>>> import numpy as np
>>> np.set_printoptions(precision=4, suppress=True, linewidth=120)
>>> arr = np.load("data.npy")
>>> arr
array([[5., 1., 1., 1., 1.],
       [1., 5., 1., 1., 1.],
       [1., 1., 5., 1., 1.],
       [1., 1., 1., 5., 1.],
       [1., 1., 1., 1., 5.]])
>>> evals, evecs = np.linalg.eigh(arr)
>>> x = np.array([0, 1, 1, 0, 3])
>>> evecs * np.maximum(evals, 0) @ evecs.T
array([[5., 1., 1., 1., 1.],
       [1., 5., 1., 1., 1.],
       [1., 1., 5., 1., 1.],
       [1., 1., 1., 5., 1.],
       [1., 1., 1., 1., 5.]])
>>> np.abs(arr).sum(axis=1).max(), np.abs(evals).max()
(np.float64(9.0), np.float64(9.0))
>>> (np.sign(evecs[:, -1].round(6)) == np.sign(evecs[0, -1].round(6))).astype(int)
array([1, 1, 1, 1, 1])
>>> np.linalg.eigvalsh(arr[1:, 1:])
array([4., 4., 4., 8.])
>>> f = np.array([0, -1, -2, 3, -3])
>>> Y = arr + np.outer(f, np.eye(5)[4])
>>> np.linalg.matrix_rank(np.linalg.inv(Y) - np.linalg.inv(arr), tol=1e-8)
np.int64(1)
>>> np.linalg.matrix_rank(Y - arr)
np.int64(1)
>>> Y
array([[ 5.,  1.,  1.,  1.,  1.],
       [ 1.,  5.,  1.,  1.,  0.],
       [ 1.,  1.,  5.,  1., -1.],
       [ 1.,  1.,  1.,  5.,  4.],
       [ 1.,  1.,  1.,  1.,  2.]])
>>> K = np.loadtxt("sample8.csv", delimiter=",")
>>> K
array([[ 0.0434, -0.6144,  0.7878],
       [ 0.8245,  0.4673,  0.319 ],
       [ 0.5642, -0.6357, -0.5268]])
>>> x = np.array([-2, 1, -3])
>>> rhs = K @ x
>>> beta, lr = np.zeros(3), 1 / np.linalg.norm(K, 2) ** 2
>>> for i in range(10):
...     beta -= lr * K.T @ (K @ beta - rhs)
...     if i % 2 == 0: print(i, round(np.linalg.norm(K @ beta - rhs), 4))
... 
0 0.0
2 0.0
4 0.0
6 0.0
8 0.0
>>> round(float(np.linalg.cond(K)), 4)
1.0
>>> cov = K.T @ K
>>> np.diag(cov)
array([1., 1., 1.])
>>> np.linalg.svd(K, compute_uv=False) ** 2
array([1., 1., 1.])
>>> round(float(np.linalg.norm(K, 2)), 4)
1.0
>>> round(float(np.linalg.norm(K[0], 1)), 4), round(np.linalg.norm(K[0], np.inf), 4)
(1.4456, np.float64(0.7878))
>>> np.linalg.norm(K, axis=1)
array([1., 1., 1.])
>>> round(float(np.linalg.norm(K[0] - K[2])), 4)
1.4142
>>> round(float(np.linalg.norm(K, 1)), 4), round(np.linalg.norm(K, np.inf), 4)
(1.7174, np.float64(1.7267))
>>> np.linalg.norm(K, axis=0)
array([1., 1., 1.])
>>> np.round(np.linalg.norm(K) ** 2 / np.linalg.norm(K, 2) ** 2, 4)
np.float64(3.0)
